$ python3 -q
>>> import numpy as np
>>> from numpy import linalg as LA
>>> np.set_printoptions(precision=2, suppress=True, linewidth=160, sign=" ")
>>> theta = np.deg2rad(36)
>>> A = np.eye(4)
>>> A[np.ix_([3, 2], [3, 2])] = [[np.cos(theta), -np.sin(theta)], [np.sin(theta), np.cos(theta)]]
>>> A
array([[ 1.  ,  0.  ,  0.  ,  0.  ],
       [ 0.  ,  1.  ,  0.  ,  0.  ],
       [ 0.  ,  0.  ,  0.81,  0.59],
       [ 0.  ,  0.  , -0.59,  0.81]])
>>> (A + A.T) / 2
array([[ 1.  ,  0.  ,  0.  ,  0.  ],
       [ 0.  ,  1.  ,  0.  ,  0.  ],
       [ 0.  ,  0.  ,  0.81,  0.  ],
       [ 0.  ,  0.  ,  0.  ,  0.81]])
>>> LA.matrix_power(A, 2)
array([[ 1.  ,  0.  ,  0.  ,  0.  ],
       [ 0.  ,  1.  ,  0.  ,  0.  ],
       [ 0.  ,  0.  ,  0.31,  0.95],
       [ 0.  ,  0.  , -0.95,  0.31]])
>>> (A - A.T) / 2
array([[ 0.  ,  0.  ,  0.  ,  0.  ],
       [ 0.  ,  0.  ,  0.  ,  0.  ],
       [ 0.  ,  0.  ,  0.  ,  0.59],
       [ 0.  ,  0.  , -0.59,  0.  ]])
>>> round(LA.det(A), 2)
np.float64(1.0)
>>> np.allclose(A @ A.T, A.T @ A)
True
>>> A @ A
array([[ 1.  ,  0.  ,  0.  ,  0.  ],
       [ 0.  ,  1.  ,  0.  ,  0.  ],
       [ 0.  ,  0.  ,  0.31,  0.95],
       [ 0.  ,  0.  , -0.95,  0.31]])
>>> np.sort(np.abs(LA.eigvals(A)))
array([ 1.,  1.,  1.,  1.])
>>> round(float(np.trace(A)), 2)
3.62
>>> x0 = np.array([-2, 3, -2, 0])
>>> h1 = np.maximum(A @ x0, 0)
>>> np.flatnonzero(h1 > 1e-9)
array([ 1,  3])
>>> A.T @ h1
array([ 0.  ,  3.  , -0.69,  0.95])
>>> h1
array([ 0.  ,  3.  ,  0.  ,  1.18])
>>> np.tanh(A @ x0)
array([-0.96,  1.  , -0.92,  0.83])
>>> mat = np.load("x.npy")
>>> mat
array([[  5.95, -24.  , -17.89],
       [ 12.06,  16.99,  15.99],
       [ 11.97, -12.97,  -8.01]])
>>> LA.matrix_rank(mat, rtol=0.1)
np.int64(2)
>>> round(float(LA.norm(mat, 2) / LA.norm(mat)), 2)
0.91
>>> round(np.log10(LA.cond(mat)))
3
>>> hat = np.triu(np.array([[0, 0, 0], [0, -2, 1], [-2, 2, -2]]), 1) + np.eye(3)
>>> M2 = hat @ mat @ LA.inv(hat)
>>> np.round(LA.det(M2), 2)
np.float64(-51.17)
>>> data = np.load("mat.npy")
>>> data
array([[-4,  3,  2],
       [ 3, -6,  2],
       [ 2,  2,  2]])
>>> # symmetric, so the eigenvalues are real
>>> x0 = np.array([2, 1, 1])
>>> rhs = data @ x0
>>> c, lr = np.zeros(3), 1 / LA.norm(data, 2) ** 2
>>> for i in range(12):
...     c -= lr * data.T @ (data @ c - rhs)
...     if i % 2 == 0: print(i, round(LA.norm(data @ c - rhs), 2))
... 
0 6.83
2 4.66
4 3.18
6 2.18
8 1.49
10 1.02
>>> c
array([ 1.8 ,  0.86,  0.93])
>>> rng = np.random.default_rng(45718)
>>> z = rng.permutation(3)
>>> z
array([ 2,  0,  1])
>>> M2 = data[z][:, z]
>>> np.diag(M2)
array([ 2, -4, -6])
